$ ipython --no-banner

In [1]: import numpy as np

In [2]: from numpy import linalg as LA

In [3]: np.set_printoptions(suppress=True, linewidth=120)

In [4]: A2 = np.array([[1, 0, -1, -3, 3],
   ...:     [-3, 2, 1, 2, -3],
   ...:     [-3, 1, 1, 0, 2],
   ...:     [1, 3, -3, 3, 2],
   ...:     [0, -2, -1, 2, -2]])

In [5]: K = np.triu(A2)

In [6]: K
Out[6]: 
array([[ 1,  0, -1, -3,  3],
       [ 0,  2,  1,  2, -3],
       [ 0,  0,  1,  0,  2],
       [ 0,  0,  0,  3,  2],
       [ 0,  0,  0,  0, -2]])

In [7]: # triangular, det is the product of the diagonal

In [8]: (K - K.T) / 2
Out[8]: 
array([[ 0. ,  0. , -0.5, -1.5,  1.5],
       [ 0. ,  0. ,  0.5,  1. , -1.5],
       [ 0.5, -0.5,  0. ,  0. ,  1. ],
       [ 1.5, -1. ,  0. ,  0. ,  1. ],
       [-1.5,  1.5, -1. , -1. ,  0. ]])

In [9]: assert K == K.T
---------------------------------------------------------------------------
ValueError                                Traceback (most recent call last)
Cell In[9], line 1
----> 1 assert K == K.T

ValueError: The truth value of an array with more than one element is ambiguous. Use a.any() or a.all()

In [10]: np.round(LA.det(K), 2)
Out[10]: np.float64(-12.0)

In [11]: np.trace(K)
Out[11]: np.int64(5)

In [12]: rng = np.random.default_rng(53)

In [13]: lab = rng.integers(0, 2, 3)

In [14]: mat = (lab[:, None] == lab) * 3 + np.eye(3)

In [15]: mat
Out[15]: 
array([[4., 0., 3.],
       [0., 4., 0.],
       [3., 0., 4.]])

In [16]: ev, evecs = LA.eigh(mat)

In [17]: np.round(evecs.T @ evecs, 2) + 0
Out[17]: 
array([[1., 0., 0.],
       [0., 1., 0.],
       [0., 0., 1.]])

In [18]: (ev > 1e-8).sum(), (ev < -1e-8).sum()
Out[18]: (np.int64(3), np.int64(0))

In [19]: ev.sum(), np.trace(mat)
Out[19]: (np.float64(12.0), np.float64(12.0))

In [20]: np.abs(evecs[:, -1]).round(6).argmax()
Out[20]: np.int64(0)

In [21]: np.round(evecs.T @ mat @ evecs, 2) + 0
Out[21]: 
array([[1., 0., 0.],
       [0., 4., 0.],
       [0., 0., 7.]])

In [22]: np.unique(ev.round(6) + 0, return_counts=True)[1]
Out[22]: array([1, 1, 1])

In [23]: ev
Out[23]: array([1., 4., 7.])

In [24]: np.diff(mat, axis=0)
Out[24]: 
array([[-4.,  4., -3.],
       [ 3., -4.,  4.]])

In [25]: np.count_nonzero(mat)
Out[25]: np.int64(5)

In [26]: mat.sum(axis=1)
Out[26]: array([7., 4., 7.])

In [27]: np.round(LA.norm(mat), 2)
Out[27]: np.float64(8.12)

In [28]: np.round(LA.svd(mat, compute_uv=False), 2)
Out[28]: array([7., 4., 1.])

In [29]: x0 = np.ones(3)

In [30]: for _ in range(6):
    ...:     x0 = mat @ x0
    ...:     x0 /= LA.norm(x0)
    ...:     print(round(x0 @ mat @ x0, 2))
    ...: 
6.58
6.85
6.95
6.98
6.99
7.0

In [31]: x0.round(2)
Out[31]: array([0.71, 0.02, 0.71])

In [32]: A = np.load("case11.npy")

In [33]: A
Out[33]: 
array([[  6.19,   6.77,   1.52, -10.21],
       [  6.46,   5.06,   0.8 ,  -8.67],
       [  5.03,   7.64,  -0.52,  -9.81],
       [  6.09,   5.47,   0.68,  -9.89],
       [  6.05,   7.19,  -0.43,  -7.86],
       [  6.11,   5.02,   0.66,  -8.2 ],
       [  6.11,   4.77,   0.35,  -8.49],
       [  4.68,   4.95,  -1.92,  -8.61],
       [  7.34,   7.57,   0.03,  -8.92],
       [  6.46,   6.25,   0.49,  -8.12],
       [  6.52,   6.84,  -0.67,  -8.11],
       [  6.21,   6.63,   0.46,  -9.  ],
       [  6.93,   5.47,  -0.07,  -9.37],
       [  5.22,   6.05,   0.45,  -9.8 ],
       [  4.11,   5.09,   0.38,  -9.19],
       [  5.14,   5.98,   0.29, -10.79]])

In [34]: lab = A[:, 3] > np.median(A[:, 3])

In [35]: u = A[lab].mean(axis=0) - A[~lab].mean(axis=0)

In [36]: u.round(2)
Out[36]: array([ 0.6 , -0.18, -0.49,  1.39])

In [37]: ((A - A.mean(axis=0)) @ u > 0).astype(int)
Out[37]: array([0, 1, 0, 0, 1, 1, 1, 1, 1, 1, 1, 1, 1, 0, 0, 0])

In [38]: np.argsort(-np.abs(u).round(6), kind="stable")
Out[38]: array([3, 0, 2, 1])

In [39]: np.round(np.abs(LA.svd(A)[2][-1]), 2)
Out[39]: array([0.4 , 0.56, 0.71, 0.13])

In [40]: [round(float(x), 2) for x in LA.svd(A, compute_uv=False)[:3]]
Out[40]: [49.72, 3.94, 3.41]

In [41]: round(float(LA.norm(A, 2) / LA.norm(A)), 2)
Out[41]: 0.99

In [42]: np.argsort(-LA.norm(A, axis=0).round(6), kind="stable")[:3]
Out[42]: array([3, 1, 0])

In [43]: J = np.load("out2.npy")

In [44]: J.round(2)
Out[44]: 
array([[ 3.26,  4.  ,  5.63,  4.  ],
       [ 7.32,  4.  ,  7.66,  4.  ],
       [ 7.43,  4.  ,  7.71,  4.  ],
       [ 6.94,  4.  ,  7.47,  4.  ],
       [10.78,  4.  ,  9.39,  4.  ],
       [ 8.57,  4.  ,  8.28,  4.  ],
       [ 4.11,  4.  ,  6.06,  4.  ],
       [ 8.6 ,  4.  ,  8.3 ,  4.  ],
       [ 6.28,  4.  ,  7.14,  4.  ],
       [ 4.46,  4.  ,  6.23,  4.  ],
       [ 8.87,  4.  ,  8.43,  4.  ],
       [ 5.82,  4.  ,  6.91,  4.  ]])

In [45]: LA.norm(J, axis=1).argmax()
Out[45]: np.int64(4)

In [46]: round(J[3] @ J[8], 2)
Out[46]: np.float64(128.87)

In [47]: round(float(LA.norm(J, "nuc")), 2)
Out[47]: 45.38

In [48]: np.round(LA.norm(J[3] - J[8]), 2)
Out[48]: np.float64(0.74)

In [49]: round(LA.norm(J, 1), 2), np.round(LA.norm(J, np.inf), 2)
Out[49]: (np.float64(89.21), np.float64(28.16))

In [50]: round(float(LA.norm(J[3], 1)), 2), round(float(LA.norm(J[3], np.inf)), 2)
Out[50]: (22.41, 7.47)

In [51]: x0 = np.array([1, 0, 0, 2])

In [52]: LA.norm(J @ x0) <= LA.norm(J, 2) * LA.norm(x0) + 1e-9
Out[52]: np.True_

In [53]: np.round(J * x0, 2)
Out[53]: 
array([[ 3.26,  0.  ,  0.  ,  8.  ],
       [ 7.32,  0.  ,  0.  ,  8.  ],
       [ 7.43,  0.  ,  0.  ,  8.  ],
       [ 6.94,  0.  ,  0.  ,  8.  ],
       [10.78,  0.  ,  0.  ,  8.  ],
       [ 8.57,  0.  ,  0.  ,  8.  ],
       [ 4.11,  0.  ,  0.  ,  8.  ],
       [ 8.6 ,  0.  ,  0.  ,  8.  ],
       [ 6.28,  0.  ,  0.  ,  8.  ],
       [ 4.46,  0.  ,  0.  ,  8.  ],
       [ 8.87,  0.  ,  0.  ,  8.  ],
       [ 5.82,  0.  ,  0.  ,  8.  ]])

In [54]: np.sign((J @ x0).round(6))
Out[54]: array([1., 1., 1., 1., 1., 1., 1., 1., 1., 1., 1., 1.])
